In [1]: import numpy as np

In [2]: from numpy import linalg as LA

In [3]: np.set_printoptions(precision=3, suppress=True, linewidth=120, legacy="1.25")

In [4]: rd = lambda a: np.round(a, 3) + 0

In [5]: K = np.load("case10.npy")

In [6]: K
Out[6]: 
array([[-2,  1, -2,  0, -1, -1, -2,  0,  1,  1,  1],
       [ 2,  5,  2,  4,  3,  3,  2,  4,  5,  5,  5],
       [-3,  0, -3, -1, -2, -2, -3, -1,  0,  0,  0],
       [ 0,  3,  0,  2,  1,  1,  0,  2,  3,  3,  3],
       [ 1,  4,  1,  3,  2,  2,  1,  3,  4,  4,  4],
       [-1,  2, -1,  1,  0,  0, -1,  1,  2,  2,  2],
       [ 3,  6,  3,  5,  4,  4,  3,  5,  6,  6,  6],
       [-1,  2, -1,  1,  0,  0, -1,  1,  2,  2,  2],
       [-2,  1, -2,  0, -1, -1, -2,  0,  1,  1,  1],
       [ 0,  3,  0,  2,  1,  1,  0,  2,  3,  3,  3],
       [-1,  2, -1,  1,  0,  0, -1,  1,  2,  2,  2]])

In [7]: U, sigma, Vt = LA.svd(K)

In [8]: np.argmax(sigma[:-1] / (sigma[1:] + 1e-6)) + 1
Out[8]: 2

In [9]: B = U[:, :2] @ np.diag(sigma[:2]) @ Vt[:2]

In [10]: LA.matrix_rank(B)
Out[10]: 2

In [11]: rd(LA.norm(K - B) / LA.norm(K))
Out[11]: 0.0

In [12]: rd(np.abs(K - B).max())
Out[12]: 0.0

In [13]: def softmax(z):
    ...:     e = np.exp(z - z.max(axis=-1, keepdims=True))
    ...:     return e / e.sum(axis=-1, keepdims=True)
    ...: 

In [14]: rd(softmax(K[0]))
Out[14]: array([0.01 , 0.194, 0.01 , 0.071, 0.026, 0.026, 0.01 , 0.071, 0.194, 0.194, 0.194])

In [15]: rd(softmax(K[0] + 4))
Out[15]: array([0.01 , 0.194, 0.01 , 0.071, 0.026, 0.026, 0.01 , 0.071, 0.194, 0.194, 0.194])

In [16]: rd(softmax(10 * K[0]))
Out[16]: array([0.  , 0.25, 0.  , 0.  , 0.  , 0.  , 0.  , 0.  , 0.25, 0.25, 0.25])

In [17]: rd(softmax(K).sum(axis=1))
Out[17]: array([1., 1., 1., 1., 1., 1., 1., 1., 1., 1., 1.])

In [18]: scores = K @ K.T / np.sqrt(11)

In [19]: rd(softmax(scores)[0] @ K)
Out[19]: array([-2.303,  0.697, -2.303, -0.303, -1.303, -1.303, -2.303, -0.303,  0.697,  0.697,  0.697])

In [20]: rd(np.trace(LA.pinv(K) @ K))
Out[20]: 2.0

In [21]: rd(K @ LA.pinv(K) @ K)
Out[21]: 
array([[-2.,  1., -2.,  0., -1., -1., -2.,  0.,  1.,  1.,  1.],
       [ 2.,  5.,  2.,  4.,  3.,  3.,  2.,  4.,  5.,  5.,  5.],
       [-3.,  0., -3., -1., -2., -2., -3., -1.,  0.,  0.,  0.],
       [ 0.,  3.,  0.,  2.,  1.,  1.,  0.,  2.,  3.,  3.,  3.],
       [ 1.,  4.,  1.,  3.,  2.,  2.,  1.,  3.,  4.,  4.,  4.],
       [-1.,  2., -1.,  1.,  0.,  0., -1.,  1.,  2.,  2.,  2.],
       [ 3.,  6.,  3.,  5.,  4.,  4.,  3.,  5.,  6.,  6.,  6.],
       [-1.,  2., -1.,  1.,  0.,  0., -1.,  1.,  2.,  2.,  2.],
       [-2.,  1., -2.,  0., -1., -1., -2.,  0.,  1.,  1.,  1.],
       [ 0.,  3.,  0.,  2.,  1.,  1.,  0.,  2.,  3.,  3.,  3.],
       [-1.,  2., -1.,  1.,  0.,  0., -1.,  1.,  2.,  2.,  2.]])

In [22]: np.abs(np.diag(LA.qr(K)[1])) > 1e-9
Out[22]: array([ True,  True, False, False, False, False, False, False, False, False, False])

In [23]: data = 5 * np.eye(5) + np.eye(5, k=1)

In [24]: data
Out[24]: 
array([[5., 1., 0., 0., 0.],
       [0., 5., 1., 0., 0.],
       [0., 0., 5., 1., 0.],
       [0., 0., 0., 5., 1.],
       [0., 0., 0., 0., 5.]])

In [25]: # triangular: eigenvalues sit on the diagonal

In [26]: q, vecs = LA.qr(data[:, :2])[0], LA.qr(data[:, 2:])[0]

In [27]: sigma = LA.svd(q.T @ vecs, compute_uv=False)

In [28]: rd(np.degrees(np.arccos(sigma.clip(0, 1))))
Out[28]: array([78.463, 90.   ])
